$ python3 -q
>>> import numpy as np
>>> np.set_printoptions(precision=1, suppress=True, linewidth=120, legacy="1.25")
>>> rnd = lambda a: np.round(a, 1) + 0
>>> B = np.array([[0, 3, -3], [3, 0, 2], [-3, -1, 3], [3, -2, 2]])
>>> W2 = np.array([[1, -2, 0, 0], [1, 0, 1, -2], [-2, -2, 0, -1]])
>>> feats = B @ W2
>>> feats
array([[  9,   6,   3,  -3],
       [ -1, -10,   0,  -2],
       [-10,   0,  -1,  -1],
       [ -3, -10,  -2,   2]])
>>> feats - feats[0]
array([[  0,   0,   0,   0],
       [-10, -16,  -3,   1],
       [-19,  -6,  -4,   2],
       [-12, -16,  -5,   5]])
>>> np.abs(feats).max()
10
>>> rnd(np.linalg.norm(feats))
21.4
>>> rnd(feats.mean(axis=0))
array([-1.2, -3.5,  0. , -1. ])
>>> feats.sum(axis=0)
array([ -5, -14,   0,  -4])
>>> feats[:, 4]
Traceback (most recent call last):
  File "<python-input-12>", line 1, in <module>
    feats[:, 4]
    ~~~~~^^^^^^
IndexError: index 4 is out of bounds for axis 1 with size 4
>>> np.einsum("ii->", feats)
0
>>> rnd(np.linalg.eigvals(feats).sum().real)
0.0
>>> rnd(np.linalg.det(feats.T))
0.0
>>> T = np.stack([feats, 5 * feats, feats[::-1]])
>>> np.linalg.matrix_rank(T)
array([3, 3, 3])
>>> rnd(np.linalg.norm(T, axis=(1, 2)))
array([ 21.4, 107.1,  21.4])
>>> arr = np.array([[-8, -4, -3, 4], [-7, 6, 3, 3], [-4, -8, 7, 9], [-3, 3, 7, 9]])
>>> u = np.array([5, -3, 1, -4])
>>> B = arr + np.outer(u, np.eye(4)[0])
>>> np.linalg.matrix_rank(B - arr)
1
>>> rnd(np.linalg.det(B) / np.linalg.det(arr)), rnd(1 + np.linalg.solve(arr, u)[0])
(0.8, 0.8)
>>> np.linalg.matrix_rank(np.linalg.inv(B) - np.linalg.inv(arr), tol=1e-8)
1
>>> B
array([[ -3.,  -4.,  -3.,   4.],
       [-10.,   6.,   3.,   3.],
       [ -3.,  -8.,   7.,   9.],
       [ -7.,   3.,   7.,   9.]])
>>> gram = B.T @ B
>>> rnd(np.linalg.svd(B, compute_uv=False) ** 2)
array([393.2, 159.6,  36.4,   5.9])
>>> rnd(np.linalg.eigvalsh(gram)[::-1])
array([393.2, 159.6,  36.4,   5.9])
>>> np.trace(gram), (B ** 2).sum()
(595.0, 595.0)
>>> gram
array([[ 167.,  -45.,  -91., -132.],
       [ -45.,  125.,   -5.,  -43.],
       [ -91.,   -5.,  116.,  123.],
       [-132.,  -43.,  123.,  187.]])
>>> np.allclose(gram, gram.T)
True
>>> np.diag(gram)
array([167., 125., 116., 187.])
>>> mat = np.load("w.npy")
>>> mat
array([[7, 0, 0, 0, 0],
       [2, 0, 0, 0, 0],
       [0, 9, 2, 0, 0],
       [1, 7, 2, 5, 0],
       [8, 6, 8, 0, 9]])
>>> np.poly(mat)
array([   1.,  -23.,  185., -601.,  630.,    0.])
>>> rnd(np.linalg.eigvals(mat).sum().real)
23.0
>>> np.einsum("ij,ji->", mat, mat)
159
>>> rnd(np.linalg.eigvals(mat))
array([9., 5., 2., 0., 7.])
>>> np.kron(np.eye(2, dtype=int), mat)
array([[7, 0, 0, 0, 0, 0, 0, 0, 0, 0],
       [2, 0, 0, 0, 0, 0, 0, 0, 0, 0],
       [0, 9, 2, 0, 0, 0, 0, 0, 0, 0],
       [1, 7, 2, 5, 0, 0, 0, 0, 0, 0],
       [8, 6, 8, 0, 9, 0, 0, 0, 0, 0],
       [0, 0, 0, 0, 0, 7, 0, 0, 0, 0],
       [0, 0, 0, 0, 0, 2, 0, 0, 0, 0],
       [0, 0, 0, 0, 0, 0, 9, 2, 0, 0],
       [0, 0, 0, 0, 0, 1, 7, 2, 5, 0],
       [0, 0, 0, 0, 0, 8, 6, 8, 0, 9]])
>>> x0 = np.array([-4, 2, -3, 4])
>>> a = np.maximum(feats @ x0, 0)
>>> np.flatnonzero(a > 1e-9)
array([2, 3])
>>> np.maximum(feats @ (3 * x0), 0)
array([  0,   0, 117,  18])
>>> a
array([ 0,  0, 39,  6])
>>> E = np.load("arr.npy")
>>> E
array([[ 0,  0,  0,  0,  0,  0,  1,  0],
       [ 0,  0,  2,  0,  0,  0,  0,  0],
       [ 1,  1,  0,  0,  0,  0,  0,  3],
       [-2,  0,  0,  3,  0,  2,  0,  0]])
>>> B = np.array([[1, -1, -2],
...     [-1, 1, -2],
...     [-1, 2, 1],
...     [-1, 0, 2],
...     [-1, -1, -1],
...     [2, 2, -2],
...     [2, 0, -1],
...     [1, 0, 2]])
>>> np.einsum("ik,kj->ij", E, B)
array([[ 2,  0, -1],
       [-2,  4,  2],
       [ 3,  0,  2],
       [-1,  6,  6]])
>>> B @ E
Traceback (most recent call last):
  File "<python-input-49>", line 1, in <module>
    B @ E
    ~~^~~
ValueError: matmul: Input operand 1 has a mismatch in its core dimension 0, with gufunc signature (n?,k),(k,m?)->(n?,m?) (size 4 is different from 3)
>>> B.T @ E.T
array([[ 2, -2,  3, -1],
       [ 0,  4,  0,  6],
       [-1,  2,  2,  6]])
>>> np.linalg.matrix_rank(E @ B)
3
>>> np.linalg.matrix_rank(np.vstack([E, B.T]))
7
>>> np.einsum("ij,ij->i", E, E)
array([ 1,  4, 11, 17])
>>> ang = np.deg2rad(180)
>>> m1 = np.eye(7)
>>> m1[np.ix_([5, 2], [5, 2])] = [[np.cos(ang), -np.sin(ang)], [np.sin(ang), np.cos(ang)]]
>>> rnd(m1)
array([[ 1.,  0.,  0.,  0.,  0.,  0.,  0.],
       [ 0.,  1.,  0.,  0.,  0.,  0.,  0.],
       [ 0.,  0., -1.,  0.,  0.,  0.,  0.],
       [ 0.,  0.,  0.,  1.,  0.,  0.,  0.],
       [ 0.,  0.,  0.,  0.,  1.,  0.,  0.],
       [ 0.,  0.,  0.,  0.,  0., -1.,  0.],
       [ 0.,  0.,  0.,  0.,  0.,  0.,  1.]])
>>> u, r1 = E[2], E[3]
>>> u @ u
11
>>> u @ r1
-2
>>> p = (u @ r1) / (u @ u) * u
>>> (r1 - p) @ u
0.0
>>> np.linalg.matrix_rank(np.outer(u, r1))
1
>>> np.outer(u, r1)
array([[-2,  0,  0,  3,  0,  2,  0,  0],
       [-2,  0,  0,  3,  0,  2,  0,  0],
       [ 0,  0,  0,  0,  0,  0,  0,  0],
       [ 0,  0,  0,  0,  0,  0,  0,  0],
       [ 0,  0,  0,  0,  0,  0,  0,  0],
       [ 0,  0,  0,  0,  0,  0,  0,  0],
       [ 0,  0,  0,  0,  0,  0,  0,  0],
       [-6,  0,  0,  9,  0,  6,  0,  0]])
>>> rnd(p)
array([-0.2, -0.2,  0. ,  0. ,  0. ,  0. ,  0. , -0.5])
>>> rnd(r1 - p)
array([-1.8,  0.2,  0. ,  3. ,  0. ,  2. ,  0. ,  0.5])
>>> rnd(np.linalg.norm(u + r1) ** 2 + np.linalg.norm(u - r1) ** 2)
56.0
>>> U, sigma, VT = np.linalg.svd(E, full_matrices=False)
>>> U.shape, sigma.shape, VT.shape
((4, 4), (4,), (4, 8))
>>> (sigma > 1e-8).sum()
4
>>> np.allclose(U * sigma @ VT, E)
True
>>> rnd(sigma)
array([4.2, 3.2, 2. , 1. ])
>>> rnd(U.T @ U)
array([[1., 0., 0., 0.],
       [0., 1., 0., 0.],
       [0., 0., 1., 0.],
       [0., 0., 0., 1.]])
>>> rnd(VT @ VT.T)
array([[1., 0., 0., 0.],
       [0., 1., 0., 0.],
       [0., 0., 1., 0.],
       [0., 0., 0., 1.]])
>>> rnd(sigma / sigma[0])
array([1. , 0.8, 0.5, 0.2])
>>> rnd(np.sqrt((sigma ** 2).sum())), rnd(np.linalg.norm(E))
(5.7, 5.7)
>>> rnd(np.abs(VT[0]))
array([0.5, 0.1, 0. , 0.7, 0. , 0.5, 0. , 0.2])
>>> np.abs(U[:, 0]).round(6).argmax()
3
>>> B = np.array([[-1], [3], [-1], [3], [0], [-3], [-3]])
>>> W2 = np.array([[-2, -2, -2]])
>>> rng = np.random.default_rng(5846)
>>> M = B @ W2 + 0.3 * rng.normal(size=(7, 3))
>>> rnd(M)
array([[ 1.9,  1.7,  1.9],
       [-6.6, -5.8, -5.7],
       [ 2.6,  2.3,  2.1],
       [-5.7, -5.9, -5.8],
       [ 0.1, -0.1,  0. ],
       [ 5.6,  6.1,  5.7],
       [ 6.2,  5.5,  6.3]])
>>> x0 = np.array([1, 1, 1])
>>> target = M @ x0
>>> rnd(target)
array([  5.5, -18.1,   7. , -17.4,   0. ,  17.4,  18. ])
>>> target = target + 0.3 * rng.normal(size=7)
>>> rnd(target)
array([  5.3, -18.4,   7.4, -17.6,   0. ,  17.6,  17.5])
>>> beta, *_ = np.linalg.lstsq(M, target)
>>> rnd(beta)
array([1.3, 1.7, 0. ])
>>> rnd(M.T @ (target - M @ beta))
array([0., 0., 0.])
>>> [round(float(np.linalg.norm(np.linalg.solve(M.T @ M + lam * np.eye(3), M.T @ target))), 2) for lam in (0, 1, 10, 100)]
[2.13, 1.77, 1.7, 1.42]
>>> round(np.log10(np.linalg.cond(M)))
2
>>> np.argsort(-np.linalg.norm(M, axis=0).round(6), kind="stable")[:3]
array([0, 2, 1])
>>> rnd(np.abs(np.linalg.svd(M)[2][-1]))
array([0.4, 0.4, 0.8])
>>> P = M @ np.linalg.solve(M.T @ M, M.T)
>>> np.allclose(P @ P, P)
True
>>> rnd((np.eye(7) - P) @ M)
array([[0., 0., 0.],
       [0., 0., 0.],
       [0., 0., 0.],
       [0., 0., 0.],
       [0., 0., 0.],
       [0., 0., 0.],
       [0., 0., 0.]])
>>> rnd(P)
array([[ 0. , -0.1,  0. ,  0. ,  0. ,  0. ,  0.2],
       [-0.1,  0.8, -0.4,  0.1, -0.1,  0. ,  0. ],
       [ 0. , -0.4,  0.2,  0. ,  0. ,  0. , -0.1],
       [ 0. ,  0.1,  0. ,  0.4,  0. , -0.5, -0.1],
       [ 0. , -0.1,  0. ,  0. ,  0. , -0.1,  0.1],
       [ 0. ,  0. ,  0. , -0.5, -0.1,  0.7, -0.1],
       [ 0.2,  0. , -0.1, -0.1,  0.1, -0.1,  0.9]])
>>> rnd(P @ M[:, 1])
array([ 1.7, -5.8,  2.3, -5.9, -0.1,  6.1,  5.5])
>>> J = np.load("data.npy")
>>> rnd(J)
array([[-1. , -0.3, -0.3, -2. , -1.5, -1. ,  0.7],
       [ 1.6, -1.8, -0.1,  1. , -1.3, -0.3, -0.5],
       [ 1.1, -1.9, -0.2,  0.1, -1.9, -0.7, -0.2],
       [ 0. , -1.3, -0.3, -1.2, -2.1, -1.1,  0.4],
       [ 0.3, -1.5, -0.3, -0.9, -2.2, -1. ,  0.3],
       [ 1.1,  0.2,  0.3,  2. ,  1.5,  1. , -0.7],
       [-1.7,  1. , -0.1, -2. , -0.2, -0.5,  0.8],
       [-1.5,  0.4, -0.2, -2.1, -0.9, -0.8,  0.8],
       [ 0.7, -1.7, -0.2, -0.5, -2.1, -0.9,  0.1],
       [-0.4,  1.6,  0.3,  0.8,  2.2,  1. , -0.2],
       [-1.8,  1.3, -0.1, -1.8,  0.3, -0.3,  0.8],
       [-1.2,  0. , -0.2, -2.1, -1.3, -0.9,  0.8],
       [ 0.1,  1.2,  0.3,  1.3,  2.1,  1.1, -0.4],
       [-1.1,  1.9,  0.2, -0.1,  1.9,  0.7,  0.1],
       [ 0.8,  0.5,  0.3,  1.9,  1.7,  1.1, -0.7],
       [-0.9,  1.8,  0.2,  0.2,  2. ,  0.8,  0. ],
       [ 0.7,  0.6,  0.3,  1.8,  1.8,  1.1, -0.6],
       [-0.6, -0.7, -0.3, -1.7, -1.9, -1.1,  0.6]])
>>> idx = J[:, 1] > np.median(J[:, 1])
>>> u = J[idx].mean(axis=0) - J[~idx].mean(axis=0)
>>> rnd(u)
array([-0.8,  2.1,  0.3,  0.6,  2.6,  1.1, -0.1])
>>> idx.astype(int)
array([0, 0, 0, 0, 0, 0, 1, 1, 0, 1, 1, 0, 1, 1, 1, 1, 1, 0])
>>> ((J - J.mean(axis=0)) @ u > 0).astype(int)
array([0, 0, 0, 0, 0, 1, 1, 0, 0, 1, 1, 0, 1, 1, 1, 1, 1, 0])
>>> X = np.load("layer18.npy")
>>> X
array([[0., 4.],
       [4., 0.]])
>>> x0 = np.array([0, 0])
>>> a = np.maximum(X @ x0, 0)
>>> X * (a > 1e-9)[:, None]
array([[0., 0.],
       [0., 0.]])
>>> np.flatnonzero(a > 1e-9)
array([], dtype=int64)
>>> a
array([0., 0.])
>>> X.T @ a
array([0., 0.])
>>> np.maximum(X @ (3 * x0), 0)
array([0., 0.])
